$ ipython --no-banner

In [1]: import numpy as np

In [2]: np.set_printoptions(suppress=True, linewidth=100)

In [3]: M = np.loadtxt("data.csv", delimiter=",")

In [4]: print(M.round(2))
[[-0.49  0.12 -0.44 -0.26 -0.19  0.25]
 [-0.14 -0.09 -0.68  0.3  -0.07 -0.52]
 [ 0.14  0.73 -0.16  0.09  0.29 -0.26]
 [ 0.53 -0.15 -0.14 -0.17  0.5  -0.13]
 [ 0.28  0.34 -0.36  0.08  0.02  0.69]
 [-0.11  0.35  0.12 -0.75 -0.06 -0.27]
 [-0.25  0.42  0.39  0.48 -0.01 -0.07]
 [ 0.53  0.12 -0.01  0.01 -0.79 -0.15]]

In [5]: x0 = np.array([2, 0, -2, -1, -3, 1])

In [6]: a = np.maximum(M @ x0, 0)

In [7]: print(np.round(M * (a > 1e-9)[:, None], 2))
[[-0.49  0.12 -0.44 -0.26 -0.19  0.25]
 [-0.14 -0.09 -0.68  0.3  -0.07 -0.52]
 [ 0.    0.   -0.    0.    0.   -0.  ]
 [ 0.   -0.   -0.   -0.    0.   -0.  ]
 [ 0.28  0.34 -0.36  0.08  0.02  0.69]
 [-0.11  0.35  0.12 -0.75 -0.06 -0.27]
 [-0.    0.    0.    0.   -0.   -0.  ]
 [ 0.53  0.12 -0.01  0.01 -0.79 -0.15]]

In [8]: print(np.round(np.tanh(M @ x0), 2))
[ 0.75  0.43 -0.55 -0.1   0.95  0.21 -0.95  1.  ]

In [9]: print(np.flatnonzero(a > 1e-9))
[0 1 4 5 7]

In [10]: Q, r_ = np.linalg.qr(M)

In [11]: print(np.allclose(r_.T @ r_, M.T @ M))
True

In [12]: print(r_.round(2) + 0)
[[1. 0. 0. 0. 0. 0.]
 [0. 1. 0. 0. 0. 0.]
 [0. 0. 1. 0. 0. 0.]
 [0. 0. 0. 1. 0. 0.]
 [0. 0. 0. 0. 1. 0.]
 [0. 0. 0. 0. 0. 1.]]

In [13]: print(np.round(Q.T @ Q, 2) + 0)
[[1. 0. 0. 0. 0. 0.]
 [0. 1. 0. 0. 0. 0.]
 [0. 0. 1. 0. 0. 0.]
 [0. 0. 0. 1. 0. 0.]
 [0. 0. 0. 0. 1. 0.]
 [0. 0. 0. 0. 0. 1.]]

In [14]: print(abs(r_[0, 0]), round(float(np.linalg.norm(M[:, 0])), 2))
1.0 1.0

In [15]: print(np.round(Q @ r_, 2))
[[-0.49  0.12 -0.44 -0.26 -0.19  0.25]
 [-0.14 -0.09 -0.68  0.3  -0.07 -0.52]
 [ 0.14  0.73 -0.16  0.09  0.29 -0.26]
 [ 0.53 -0.15 -0.14 -0.17  0.5  -0.13]
 [ 0.28  0.34 -0.36  0.08  0.02  0.69]
 [-0.11  0.35  0.12 -0.75 -0.06 -0.27]
 [-0.25  0.42  0.39  0.48 -0.01 -0.07]
 [ 0.53  0.12 -0.01  0.01 -0.79 -0.15]]

In [16]: print(Q.round(2))
[[-0.49  0.12 -0.44 -0.26 -0.19  0.25]
 [-0.14 -0.09 -0.68  0.3  -0.07 -0.52]
 [ 0.14  0.73 -0.16  0.09  0.29 -0.26]
 [ 0.53 -0.15 -0.14 -0.17  0.5  -0.13]
 [ 0.28  0.34 -0.36  0.08  0.02  0.69]
 [-0.11  0.35  0.12 -0.75 -0.06 -0.27]
 [-0.25  0.42  0.39  0.48 -0.01 -0.07]
 [ 0.53  0.12 -0.01  0.01 -0.79 -0.15]]

In [17]: print(np.round(M.ravel(order="F"), 2))
[-0.49 -0.14  0.14  0.53  0.28 -0.11 -0.25  0.53  0.12 -0.09  0.73 -0.15  0.34  0.35  0.42  0.12
 -0.44 -0.68 -0.16 -0.14 -0.36  0.12  0.39 -0.01 -0.26  0.3   0.09 -0.17  0.08 -0.75  0.48  0.01
 -0.19 -0.07  0.29  0.5   0.02 -0.06 -0.01 -0.79  0.25 -0.52 -0.26 -0.13  0.69 -0.27 -0.07 -0.15]

In [18]: blk = M.reshape(8, 2, -1)

In [19]: print(blk.shape)
(8, 2, 3)

In [20]: print(np.round(np.swapaxes(blk, 1, 2)[2], 2))
[[ 0.14  0.09]
 [ 0.73  0.29]
 [-0.16 -0.26]]

In [21]: u = np.array([0, 3, 1])

In [22]: print(np.round(np.cross(M[2, :3], M[3, :3]), 2))
[-0.13 -0.06 -0.41]

In [23]: print(np.round(np.correlate(M[2], M[3], "full"), 2))
[-0.02 -0.03  0.36 -0.24 -0.09  0.15  0.22 -0.09  0.04  0.19 -0.14]

In [24]: print(np.round(np.convolve(M[2], u), 2))
[ 0.    0.42  2.32  0.26  0.12  0.95 -0.51 -0.26]

In [25]: print(np.round(np.polyval(u, M[2]), 2))
[1.42 3.18 0.53 1.27 1.86 0.21]

In [26]: E = np.array([[0, 2, 0], [0, 0, 1], [0, 0, 1], [0, 2, 1], [1, 1, 2], [0, 2, 3]])

In [27]: # rows 1 and 2 are equal

In [28]: out = np.c_[E[:, :2] @ np.array([[3, 0], [2, 5]]), np.array([3, 8, 1, -7, -3, 6])]

In [29]: print(out)
[[ 4 10  3]
 [ 0  0  8]
 [ 0  0  1]
 [ 4 10 -7]
 [ 5  5 -3]
 [ 4 10  6]]

In [30]: print(np.linalg.matrix_rank(out))
3

In [31]: print(np.round(np.linalg.norm(out - E @ np.linalg.lstsq(E, out)[0], axis=0), 2) + 0)
[ 0.    0.   10.61]

In [32]: print(np.linalg.matrix_rank(np.c_[E, out]))
4

In [33]: print(np.round(np.linalg.lstsq(E, out[:, 0])[0], 2) + 0)
[3. 2. 0.]

In [34]: hat = E @ np.linalg.solve(E.T @ E, E.T)

In [35]: print(hat @ E[:, 0])
[0. 0. 0. 0. 1. 0.]

In [36]: print(hat.round(2) + 0)
[[ 0.6  -0.2  -0.2   0.4   0.    0.  ]
 [-0.2   0.15  0.15 -0.05  0.    0.25]
 [-0.2   0.15  0.15 -0.05  0.    0.25]
 [ 0.4  -0.05 -0.05  0.35  0.    0.25]
 [ 0.    0.    0.    0.    1.    0.  ]
 [ 0.    0.25  0.25  0.25  0.    0.75]]

In [37]: print(np.round((np.eye(6) - hat) @ E, 2) + 0)
[[0. 0. 0.]
 [0. 0. 0.]
 [0. 0. 0.]
 [0. 0. 0.]
 [0. 0. 0.]
 [0. 0. 0.]]

In [38]: print(np.round(np.diag(hat), 2))
[0.6  0.15 0.15 0.35 1.   0.75]

In [39]: x0 = np.array([3, -3, -1])

In [40]: a = np.maximum(E @ x0, 0)

In [41]: print(np.round(np.tanh(E @ x0), 2))
[-1.   -0.76 -0.76 -1.   -0.96 -1.  ]

In [42]: x0 = np.array([2, 0, -2])

In [43]: rhs = E @ x0

In [44]: print(rhs)
[ 0 -2 -2 -2 -2 -6]

In [45]: print(np.round(np.linalg.solve(E.T @ E, E.T @ rhs), 2))
[ 2.  0. -2.]

In [46]: try:
    ...:     np.linalg.solve(E, rhs)
    ...: except np.linalg.LinAlgError as e:
    ...:     print(e)
    ...: 
Last 2 dimensions of the array must be square

In [47]: rng = np.random.default_rng(816563)

In [48]: rhs = rhs + 0.02 * rng.normal(size=6)

In [49]: print(rhs.round(2))
[ 0.01 -2.02 -1.98 -1.96 -2.02 -6.01]

In [50]: c, *_ = np.linalg.lstsq(E, rhs)

In [51]: print([round(float(np.linalg.norm(np.linalg.solve(E.T @ E + lam * np.eye(3), E.T @ rhs))), 2) for lam in (0, 1, 10, 100)])
[2.82, 1.79, 1.01, 0.27]

In [52]: print(np.round(E.T @ (rhs - E @ c), 2) + 0)
[0. 0. 0.]

In [53]: A = np.load("dump.npy")

In [54]: print(A)
[[ -0.3  -2.7   0.   -0.5   2. ]
 [ -0.3   1.   -0.6   1.3  -3. ]
 [  0.6   0.2  -1.2  -0.1  -4.5]
 [  1.6  -0.5  -1.6   0.2  -6. ]
 [  1.   -2.3   1.5  -0.6 -11. ]
 [  0.6  -0.1   1.1   0.4  -1. ]]

In [55]: # column 4 is much longer than the rest

In [56]: x0 = np.array([1, 1, 2, 0, 0])

In [57]: a = np.maximum(A @ x0, 0)

In [58]: print(np.round(np.tanh(A @ x0), 2))
[-1.   -0.46 -0.92 -0.97  0.94  0.99]

In [59]: W = np.array([[-3, -1, 0, 2],
    ...:     [-2, -2, -3, -3],
    ...:     [0, -1, -2, -3],
    ...:     [3, 1, -3, 1],
    ...:     [-3, 2, 3, 2]])

In [60]: c = np.array([2, 2, 0, 0])

In [61]: act = np.maximum(A @ W + c, 0)

In [62]: print(np.round((act > 0).mean(axis=0), 2))
[1.   0.17 0.17 0.17]

In [63]: Z = np.array([[-2, 0, 1], [2, 0, 2], [2, -1, 0], [2, -1, 0]])

In [64]: print((act @ Z).round(6).argmax(axis=1))
[0 2 2 2 2 2]

In [65]: print(W @ Z)
[[  8  -2  -5]
 [-12   6  -6]
 [-12   5  -2]
 [ -8   2   5]
 [ 20  -5   1]]

In [66]: print(np.round(act @ Z, 2))
[[ 74.  -26.6  23.2]
 [-27.6   0.   13.8]
 [-26.    0.   13. ]
 [-33.6   0.   16.8]
 [-69.6   0.   34.8]
 [ -9.2   0.    4.6]]

In [67]: data = np.load("run8.npy")

In [68]: print(data)
[[1.   0.5  0.25 0.12 0.06 0.03 0.02]
 [0.5  1.   0.5  0.25 0.12 0.06 0.03]
 [0.25 0.5  1.   0.5  0.25 0.12 0.06]
 [0.12 0.25 0.5  1.   0.5  0.25 0.12]
 [0.06 0.12 0.25 0.5  1.   0.5  0.25]
 [0.03 0.06 0.12 0.25 0.5  1.   0.5 ]
 [0.02 0.03 0.06 0.12 0.25 0.5  1.  ]]

In [69]: # equal to its transpose

In [70]: W = np.array([[-2, -2], [3, -3], [0, -1], [-2, -2], [2, -1], [-2, 2], [-2, 1]])

In [71]: c = np.array([2, 2])

In [72]: act = np.maximum(data @ W + c, 0)

In [73]: print(act.round(2))
[[1.28 0.  ]
 [3.56 0.  ]
 [2.14 0.  ]
 [0.77 0.  ]
 [1.74 0.52]
 [0.   3.14]
 [0.   3.32]]

In [74]: Z = np.array([[1, 5], [-1, 0]])

In [75]: print(W @ Z)
[[  0 -10]
 [  6  15]
 [  1   0]
 [  0 -10]
 [  3  10]
 [ -4 -10]
 [ -3 -10]]

In [76]: print(np.round(act @ Z, 2))
[[ 1.28  6.4 ]
 [ 3.56 17.8 ]
 [ 2.14 10.7 ]
 [ 0.77  3.85]
 [ 1.22  8.7 ]
 [-3.14  0.  ]
 [-3.32  0.  ]]

In [77]: out = np.c_[act[:, :1] @ np.array([[-3]]), np.array([0, 2, 8, 6, 5, 4, 4])]

In [78]: print(out)
[[ -3.84   0.  ]
 [-10.68   2.  ]
 [ -6.42   8.  ]
 [ -2.31   6.  ]
 [ -5.22   5.  ]
 [  0.     4.  ]
 [  0.     4.  ]]

In [79]: print(np.round(np.linalg.norm(out - act @ np.linalg.lstsq(act, out)[0], axis=0), 2) + 0)
[0. 8.]

In [80]: print(np.round(np.linalg.lstsq(act, out[:, 0])[0], 2) + 0)
[-3.  0.]

In [81]: print(np.linalg.matrix_rank(np.c_[act, out]))
3

In [82]: print(np.linalg.matrix_rank(out))
2

In [83]: x0 = np.ones(7)

In [84]: for _ in range(6):
    ...:     x0 = data @ x0
    ...:     x0 /= np.linalg.norm(x0)
    ...:     print(round(x0 @ data @ x0, 2))
    ...: 
2.48
2.48
2.49
2.49
2.49
2.49

In [85]: print(x0.round(2))
[0.26 0.37 0.44 0.46 0.44 0.37 0.26]

In [86]: idx = rng.integers(0, 2, 3)

In [87]: F = (idx[:, None] == idx) * -3 + np.eye(3)

In [88]: print(F)
[[-2.  0. -3.]
 [ 0. -2.  0.]
 [-3.  0. -2.]]

In [89]: evals, evecs = np.linalg.eigh(F)

In [90]: print(np.round(evecs @ np.diag(evals) @ evecs.T, 2))
[[-2.  0. -3.]
 [ 0. -2.  0.]
 [-3.  0. -2.]]

In [91]: print(np.abs(evecs[:, -1]).round(6).argmax())
0

In [92]: print(np.round(np.linalg.eigvalsh(F + 4 * np.eye(3)), 2))
[-1.  2.  5.]

In [93]: print(np.unique(evals.round(6) + 0, return_counts=True)[1])
[1 1 1]

In [94]: print(np.round(np.abs(evecs[:, -1]), 2))
[0.71 0.   0.71]

In [95]: print(np.round(evecs.T @ F @ evecs, 2) + 0)
[[-5.  0.  0.]
 [ 0. -2.  0.]
 [ 0.  0.  1.]]
